% python3 -q
>>> import numpy as np
>>> np.set_printoptions(suppress=True, linewidth=120)
>>> rnd = lambda a: np.round(a, 2) + 0
>>> ang = np.deg2rad(90)
>>> arr = np.eye(3)
>>> arr[np.ix_([2, 1], [2, 1])] = [[np.cos(ang), -np.sin(ang)], [np.sin(ang), np.cos(ang)]]
>>> rnd(arr)
array([[ 1.,  0.,  0.],
       [ 0.,  0.,  1.],
       [ 0., -1.,  0.]])
>>> feats = np.array([[-2.12, -1.88, 1.0],
...     [-1.08, 1.24, -2.51],
...     [-1.21, -2.4, 1.33],
...     [-2.24, -1.86, -0.74],
...     [-1.42, 1.12, -2.39],
...     [0.26, 2.98, 0.19],
...     [-1.59, -1.5, -2.05],
...     [0.59, 0.41, 2.91],
...     [2.48, 1.28, 1.11],
...     [-1.42, -2.45, 0.98],
...     [-0.57, 1.66, 2.43],
...     [-2.66, -1.38, -0.06],
...     [0.12, -2.22, -2.02],
...     [1.78, 1.24, -2.07],
...     [0.1, -2.58, -1.54],
...     [0.73, 1.42, -2.54],
...     [-0.44, -2.11, 2.09]])
>>> proj = feats @ np.linalg.solve(feats.T @ feats, feats.T)
>>> rnd(np.linalg.eigvalsh(proj))
array([0., 0., 0., 0., 0., 0., 0., 0., 0., 0., 0., 0., 0., 0., 1., 1., 1.])
>>> np.trace(proj)
np.float64(3.0)
>>> C = feats[[3, 7]].astype(float)
>>> for _ in range(6):
...     z = np.linalg.norm(feats[:, None] - C, axis=-1).argmin(axis=1)
...     C = np.array([feats[z == j].mean(axis=0) for j in range(2)])
... 
>>> z
array([0, 0, 0, 0, 0, 1, 0, 1, 1, 0, 1, 0, 0, 1, 0, 1, 0])
>>> rnd(C)
array([[-1.27, -1.46, -0.54],
       [ 0.88,  1.5 ,  0.34]])
>>> rnd(C[1] - C[0])
array([2.15, 2.95, 0.88])
>>> K = 4 * np.eye(5) + np.ones((5, 5))
>>> K
array([[5., 1., 1., 1., 1.],
       [1., 5., 1., 1., 1.],
       [1., 1., 5., 1., 1.],
       [1., 1., 1., 5., 1.],
       [1., 1., 1., 1., 5.]])
>>> Q, R = np.linalg.qr(K)
>>> rnd(Q)
array([[-0.93,  0.26,  0.19,  0.15, -0.12],
       [-0.19, -0.95,  0.19,  0.15, -0.12],
       [-0.19, -0.11, -0.96,  0.15, -0.12],
       [-0.19, -0.11, -0.08, -0.96, -0.12],
       [-0.19, -0.11, -0.08, -0.07,  0.97]])
>>> np.allclose(R.T @ R, K.T @ K)
True
>>> Q.shape, R.shape
((5, 5), (5, 5))
>>> rnd(Q @ R)
array([[5., 1., 1., 1., 1.],
       [1., 5., 1., 1., 1.],
       [1., 1., 5., 1., 1.],
       [1., 1., 1., 5., 1.],
       [1., 1., 1., 1., 5.]])
>>> rnd(abs(R[0, 0])), rnd(np.linalg.norm(K[:, 0]))
(np.float64(5.39), np.float64(5.39))
>>> rnd(np.abs(np.diag(R)))
array([5.39, 4.81, 4.58, 4.45, 4.37])
>>> rng = np.random.default_rng(58404)
>>> z = rng.permutation(5)
>>> z
array([3, 2, 0, 1, 4])
>>> Y = K[z][:, z]
>>> rnd(np.sort(np.abs(np.linalg.eigvals(Y))))
array([4., 4., 4., 4., 9.])
>>> np.trace(Y)
np.float64(25.0)
>>> np.allclose(Y, K)
True
>>> J = np.load("layer19.npy")
>>> J
array([[-1,  4,  2],
       [ 1,  2,  1]])
>>> L = np.linalg.cholesky(K)
>>> rnd(np.diag(L) ** 2)
array([5.  , 4.8 , 4.67, 4.57, 4.5 ])
>>> np.linalg.eigvalsh(K).min() > 0
np.True_
>>> rnd(L)
array([[2.24, 0.  , 0.  , 0.  , 0.  ],
       [0.45, 2.19, 0.  , 0.  , 0.  ],
       [0.45, 0.37, 2.16, 0.  , 0.  ],
       [0.45, 0.37, 0.31, 2.14, 0.  ],
       [0.45, 0.37, 0.31, 0.27, 2.12]])
>>> np.prod(np.diag(L)) ** 2, rnd(np.linalg.det(K))
(np.float64(2304.0), np.float64(2304.0))
>>> m1 = np.loadtxt("a.csv", delimiter=",")
>>> rnd(m1)
array([[ 0.32,  0.06,  0.06, -0.45,  0.06],
       [ 0.06,  0.01,  0.01, -0.09,  0.01],
       [ 0.06,  0.01,  0.01, -0.09,  0.01],
       [-0.45, -0.09, -0.09,  0.64, -0.09],
       [ 0.06,  0.01,  0.01, -0.09,  0.01]])
>>> rank = np.linalg.matrix_rank(m1)
>>> rank
np.int64(1)
>>> ns = np.linalg.svd(m1)[2][rank:].T
>>> [int(np.linalg.matrix_rank(m1[:, :j + 1])) for j in range(5)]
[1, 1, 1, 1, 1]
>>> np.allclose(m1 @ ns, 0)
True
>>> ns.shape
(5, 4)
>>> [int(np.linalg.matrix_rank(m1[:i])) for i in range(1, len(m1) + 1)]
[1, 1, 1, 1, 1]
>>> U, sig, Vt = np.linalg.svd(m1)
>>> rnd(sig)
array([1., 0., 0., 0., 0.])
>>> np.argmax(sig[:-1] / (sig[1:] + 1e-6)) + 1
np.int64(1)
>>> Y = U[:, :1] @ np.diag(sig[:1]) @ Vt[:1]
>>> rnd(Y)
array([[ 0.32,  0.06,  0.06, -0.45,  0.06],
       [ 0.06,  0.01,  0.01, -0.09,  0.01],
       [ 0.06,  0.01,  0.01, -0.09,  0.01],
       [-0.45, -0.09, -0.09,  0.64, -0.09],
       [ 0.06,  0.01,  0.01, -0.09,  0.01]])
>>> rnd(np.linalg.norm(m1 - Y, 2)), rnd(sig[1])
(np.float64(0.0), np.float64(0.0))
>>> evals, V = np.linalg.eigh(Y)
>>> x = np.array([2, -2, -1, 2, -2])
>>> (np.sign(V[:, -1].round(6)) == np.sign(V[0, -1].round(6))).astype(int)
array([1, 1, 1, 0, 1])
>>> rnd(np.linalg.eigvalsh(Y[1:, 1:]))
array([0.  , 0.  , 0.  , 0.68])
>>> rnd(V * np.maximum(evals, 0) @ V.T)
array([[ 0.32,  0.06,  0.06, -0.45,  0.06],
       [ 0.06,  0.01,  0.01, -0.09,  0.01],
       [ 0.06,  0.01,  0.01, -0.09,  0.01],
       [-0.45, -0.09, -0.09,  0.64, -0.09],
       [ 0.06,  0.01,  0.01, -0.09,  0.01]])
>>> rnd(np.abs(Y).sum(axis=1).max()), rnd(np.abs(evals).max())
(np.float64(1.36), np.float64(1.0))
>>> rnd(V * np.abs(evals) @ V.T)
array([[ 0.32,  0.06,  0.06, -0.45,  0.06],
       [ 0.06,  0.01,  0.01, -0.09,  0.01],
       [ 0.06,  0.01,  0.01, -0.09,  0.01],
       [-0.45, -0.09, -0.09,  0.64, -0.09],
       [ 0.06,  0.01,  0.01, -0.09,  0.01]])
>>> F = rng.normal(size=(12, 4))
>>> F = 10 * F / np.linalg.norm(F, axis=1, keepdims=True)
>>> rnd(F)
array([[ 7.34,  5.93, -3.29,  0.34],
       [ 2.66, -1.72, -5.81, -7.49],
       [-0.31, -2.05, -9.77,  0.39],
       [ 2.57,  7.59, -4.3 , -4.16],
       [-6.65, -6.02,  3.19,  3.06],
       [ 3.51,  5.76,  1.05,  7.3 ],
       [ 2.42, -5.63, -0.55,  7.88],
       [ 7.97,  3.29, -1.31,  4.9 ],
       [ 8.97,  1.45, -2.19,  3.57],
       [-5.88, -2.23,  7.23,  2.85],
       [ 3.72, -5.41, -6.61, -3.64],
       [ 0.62, -3.14, -8.56,  4.06]])
>>> x = np.array([5, 5, 3, 4])
>>> target = F @ x
>>> rnd(np.linalg.solve(F.T @ F, F.T @ target))
array([5., 5., 3., 4.])
>>> rnd(np.linalg.pinv(F) @ F)
array([[1., 0., 0., 0.],
       [0., 1., 0., 0.],
       [0., 0., 1., 0.],
       [0., 0., 0., 1.]])
>>> rnd(target)
array([ 57.85, -42.72, -39.56,  21.25, -41.53,  78.74,  13.82,  71.97,  59.79,  -7.45, -42.8 , -22.01])
>>> rnd(np.linalg.lstsq(F, target)[0])
array([5., 5., 3., 4.])
>>> target = target + 0.02 * rng.normal(size=12)
>>> rnd(target)
array([ 57.85, -42.7 , -39.6 ,  21.28, -41.51,  78.7 ,  13.8 ,  71.98,  59.8 ,  -7.48, -42.84, -22.04])
>>> coef, *_ = np.linalg.lstsq(F, target)
>>> [round(float(np.linalg.norm(np.linalg.solve(F.T @ F + lam * np.eye(4), F.T @ target))), 2) for lam in (0, 1, 10, 100)]
[8.66, 8.63, 8.41, 6.71]
>>> rnd(F.T @ (target - F @ coef))
array([0., 0., 0., 0.])
>>> rnd(coef)
array([5., 5., 3., 4.])
>>> D = np.linalg.norm(F[:, None] - F[None], axis=-1)
>>> D[8].round(6).argsort(kind="stable")[:4]
array([8, 7, 0, 5])
>>> np.linalg.matrix_rank(D ** 2)
np.int64(5)
>>> Xs = F - F.mean(axis=1)
Traceback (most recent call last):
  File "<python-input-79>", line 1, in <module>
    Xs = F - F.mean(axis=1)
         ~~^~~~~~~~~~~~~~~~
ValueError: operands could not be broadcast together with shapes (12,4) (12,) 
>>> Xs = F - F.mean(axis=0)
>>> U, sig, Vt = np.linalg.svd(Xs, full_matrices=False)
>>> np.abs(Vt[0]).argmax()
np.int64(0)
>>> rnd(np.abs(Vt[-1]))
array([0.61, 0.48, 0.52, 0.36])
>>> rnd(sig)
array([21.3 , 18.2 , 13.27,  8.26])
>>> rnd((sig ** 2).sum() ** 2 / (sig ** 4).sum())
np.float64(3.02)
>>> W = np.array([[0, -8, -5, 5, -4],
...     [2, -9, -2, -6, 1],
...     [6, 0, 8, 7, -9],
...     [-2, 2, -7, 1, -9]])
>>> coef = np.array([0, 1, 1, 0, -2])
>>> hid = np.maximum(F @ W + coef, 0)
>>> (hid > 0).astype(int)
array([[0, 0, 0, 0, 1],
       [0, 0, 0, 0, 1],
       [0, 1, 0, 0, 1],
       [0, 0, 0, 0, 1],
       [1, 1, 1, 1, 0],
       [1, 0, 0, 0, 0],
       [0, 1, 0, 1, 0],
       [0, 0, 0, 1, 0],
       [0, 0, 0, 1, 0],
       [1, 1, 1, 1, 0],
       [0, 1, 0, 1, 1],
       [0, 1, 0, 0, 1]])
>>> rnd((hid > 0).mean(axis=0))
array([0.25, 0.5 , 0.17, 0.5 , 0.5 ])
>>> C = np.array([[0, 1, 3], [-3, 4, 2], [-2, 5, 1], [-5, -2, -1], [4, -3, 5]])
>>> W @ C
array([[ -7, -55, -46],
       [ 65, -35,  -3],
       [-87,  59, -26],
       [-33,  -4, -55]])
>>> Y = np.array([[1.3, -0.4], [2.7, -1.0], [0.6, 0.1], [-0.3, -0.7], [-0.9, 0.6]])
>>> C = np.array([[-0.5, 0.0, 0.8, 0.9], [-0.5, 0.1, -0.6, 1.3]])
>>> M = Y @ C
>>> rnd(M)
array([[-0.45, -0.04,  1.28,  0.65],
       [-0.85, -0.1 ,  2.76,  1.13],
       [-0.35,  0.01,  0.42,  0.67],
       [ 0.5 , -0.07,  0.18, -1.18],
       [ 0.15,  0.06, -1.08, -0.03]])
>>> np.argsort(-np.linalg.norm(M, axis=0).round(6), kind="stable")[:3]
array([2, 3, 0])
>>> np.linalg.matrix_rank(M, rtol=0.1)
np.int64(2)
>>> [round(float(x), 2) for x in np.linalg.svd(M, compute_uv=False)[:3]]
[3.69, 1.38, 0.0]
>>> np.linalg.cond(M) > 100
np.True_
>>> W = np.array([[6, 5], [8, 8], [7, 8], [4, 3]])
>>> coef = np.array([1, 3])
>>> hid = np.maximum(M @ W + coef, 0)
>>> (hid > 0).astype(int)
array([[1, 1],
       [1, 1],
       [1, 1],
       [0, 1],
       [0, 0]])
>>> C = np.array([[-5, -5], [1, 0]])
>>> W @ C
array([[-25, -30],
       [-32, -40],
       [-27, -35],
       [-17, -20]])
>>> np.unravel_index(np.abs(M).argmax(), M.shape)
(np.int64(1), np.int64(2))
>>> np.linalg.rank(M)
Traceback (most recent call last):
  File "<python-input-108>", line 1, in <module>
    np.linalg.rank(M)
    ^^^^^^^^^^^^^^
AttributeError: module 'numpy.linalg' has no attribute 'rank'
>>> np.count_nonzero(M)
np.int64(20)
>>> np.linalg.matrix_rank(M)
np.int64(2)
>>> rnd(np.abs(M).max())
np.float64(2.76)
>>> rnd(np.linalg.norm(M, axis=0))
array([1.15, 0.14, 3.26, 1.88])
>>> rnd(np.linalg.norm(M, "nuc"))
np.float64(5.07)
>>> rnd(np.linalg.norm(M, 2))
np.float64(3.69)
>>> rnd(np.linalg.norm(M, 1)), rnd(np.linalg.norm(M, np.inf))
(np.float64(5.72), np.float64(4.84))
>>> np.linalg.norm(M, axis=1).argmax()
np.int64(1)
>>> r0 = np.array([2, 1, 3, 0, 1]) + 0.5
>>> W0 = np.outer(r0, r0) / (r0 @ r0)
>>> rnd(W0)
array([[0.27, 0.16, 0.38, 0.05, 0.16],
       [0.16, 0.1 , 0.23, 0.03, 0.1 ],
       [0.38, 0.23, 0.53, 0.08, 0.23],
       [0.05, 0.03, 0.08, 0.01, 0.03],
       [0.16, 0.1 , 0.23, 0.03, 0.1 ]])
>>> evals, V = np.linalg.eigh(W0)
>>> rnd(V @ np.diag(evals) @ V.T)
array([[0.27, 0.16, 0.38, 0.05, 0.16],
       [0.16, 0.1 , 0.23, 0.03, 0.1 ],
       [0.38, 0.23, 0.53, 0.08, 0.23],
       [0.05, 0.03, 0.08, 0.01, 0.03],
       [0.16, 0.1 , 0.23, 0.03, 0.1 ]])
>>> rnd(evals.sum()), np.trace(W0)
(np.float64(1.0), np.float64(1.0))
>>> rnd(evals)
array([0., 0., 0., 0., 1.])
>>> np.abs(V[:, -1]).round(6).argmax()
np.int64(2)
>>> rnd(np.abs(V[:, -1]))
array([0.52, 0.31, 0.73, 0.1 , 0.31])
>>> rnd(np.linalg.eigvalsh(W0 + 4 * np.eye(5)))
array([4., 4., 4., 4., 5.])
>>> rnd(np.kron(np.eye(2, dtype=int), W0))
array([[0.27, 0.16, 0.38, 0.05, 0.16, 0.  , 0.  , 0.  , 0.  , 0.  ],
       [0.16, 0.1 , 0.23, 0.03, 0.1 , 0.  , 0.  , 0.  , 0.  , 0.  ],
       [0.38, 0.23, 0.53, 0.08, 0.23, 0.  , 0.  , 0.  , 0.  , 0.  ],
       [0.05, 0.03, 0.08, 0.01, 0.03, 0.  , 0.  , 0.  , 0.  , 0.  ],
       [0.16, 0.1 , 0.23, 0.03, 0.1 , 0.  , 0.  , 0.  , 0.  , 0.  ],
       [0.  , 0.  , 0.  , 0.  , 0.  , 0.27, 0.16, 0.38, 0.05, 0.16],
       [0.  , 0.  , 0.  , 0.  , 0.  , 0.16, 0.1 , 0.23, 0.03, 0.1 ],
       [0.  , 0.  , 0.  , 0.  , 0.  , 0.38, 0.23, 0.53, 0.08, 0.23],
       [0.  , 0.  , 0.  , 0.  , 0.  , 0.05, 0.03, 0.08, 0.01, 0.03],
       [0.  , 0.  , 0.  , 0.  , 0.  , 0.16, 0.1 , 0.23, 0.03, 0.1 ]])
>>> rnd(np.linalg.det(2 * W0)), rnd(np.linalg.det(W0))
(np.float64(0.0), np.float64(0.0))
